>>> import numpy as np
>>> import numpy.linalg as la
>>> np.set_printoptions(precision=2, suppress=True, linewidth=200, sign=" ")
>>> mat = np.loadtxt("a.csv", delimiter=",")
>>> mat
array([[-0.29, -0.57, -0.28, -0.01],
       [-0.24, -0.48, -0.25, -0.02],
       [-0.25, -0.51, -0.26,  0.  ],
       [-0.77, -1.57, -0.75, -0.04],
       [ 0.79,  1.55,  0.78,  0.  ],
       [-1.16, -2.34, -1.16,  0.05],
       [ 0.7 ,  1.5 ,  0.7 ,  0.  ],
       [-0.13, -0.32, -0.17, -0.02],
       [-1.51, -2.97, -1.47,  0.01],
       [-1.29, -2.6 , -1.26, -0.03],
       [ 0.6 ,  1.21,  0.59,  0.03],
       [-0.14, -0.35, -0.19,  0.  ],
       [-0.6 , -1.24, -0.62,  0.01],
       [-0.07, -0.16, -0.1 ,  0.02],
       [ 0.02,  0.01,  0.05,  0.  ],
       [-1.57, -3.19, -1.59,  0.  ],
       [-0.14, -0.31, -0.19, -0.04],
       [-0.32, -0.62, -0.29,  0.03],
       [-0.73, -1.47, -0.76,  0.03],
       [-2.18, -4.31, -2.15, -0.01],
       [-0.43, -0.93, -0.46,  0.01],
       [ 0.46,  0.91,  0.44,  0.01],
       [-0.57, -1.16, -0.54, -0.01],
       [ 0.27,  0.53,  0.25, -0.02],
       [ 1.32,  2.61,  1.31,  0.  ],
       [-0.62, -1.24, -0.59, -0.02],
       [-0.85, -1.69, -0.88, -0.01],
       [ 0.98,  1.98,  1.  ,  0.01],
       [ 2.19,  4.29,  2.17, -0.01],
       [-0.56, -1.04, -0.54,  0.01]])
>>> gram = np.cov(mat, rowvar=False)
>>> np.median(mat, axis=0)
array([-0.27, -0.54, -0.27,  0.  ])
>>> np.round(np.polyfit(mat[:, 1], mat[:, 2], 1), 2) + 0
array([ 0.5,  0. ])
>>> gram.shape
(4, 4)
>>> d = la.norm(mat[:, None] - mat[None], axis=-1)
>>> np.flatnonzero(d[22] < d.mean() / 2)
array([  0,   1,   2,   3,   7,  11,  12,  16,  17,  18,  20,  22,  25,  26,  29])
>>> d.shape
(30, 30)
>>> np.unravel_index(d.round(6).argmax(), d.shape)
(np.int64(19), np.int64(28))
>>> Uu, sig, Vt = la.svd(mat)
>>> np.argmax(sig[:-1] / (sig[1:] + 1e-6)) + 1
np.int64(1)
>>> Y = Uu[:, :1] @ np.diag(sig[:1]) @ Vt[:1]
>>> np.round(np.abs(mat - Y).max(), 2)
np.float64(0.05)
>>> x0 = np.array([2, 0, 2, 2])
>>> y = mat @ x0
>>> np.round(la.lstsq(mat, y)[0], 2) + 0
array([ 2.,  0.,  2.,  2.])
>>> np.round(la.pinv(mat) @ mat, 2) + 0
array([[ 1.,  0.,  0.,  0.],
       [ 0.,  1.,  0.,  0.],
       [ 0.,  0.,  1.,  0.],
       [ 0.,  0.,  0.,  1.]])
>>> np.round(la.solve(mat.T @ mat, mat.T @ y), 2) + 0
array([ 2.,  0.,  2.,  2.])
>>> rng = np.random.default_rng(46747)
>>> y = y + 0.05 * rng.normal(size=30)
>>> y
array([-1.17, -1.03, -1.03, -3.11,  3.26, -4.58,  2.75, -0.65, -5.94, -5.11,  2.4 , -0.62, -2.39, -0.4 ,  0.14, -6.3 , -0.72, -1.12, -2.91, -8.68, -1.73,  1.87, -2.26,  0.92,  5.2 , -2.45, -3.49,
        4.04,  8.78, -2.34])
>>> coef, *_ = la.lstsq(mat, y)
>>> round(la.norm(y - mat @ coef), 2)
np.float64(0.26)
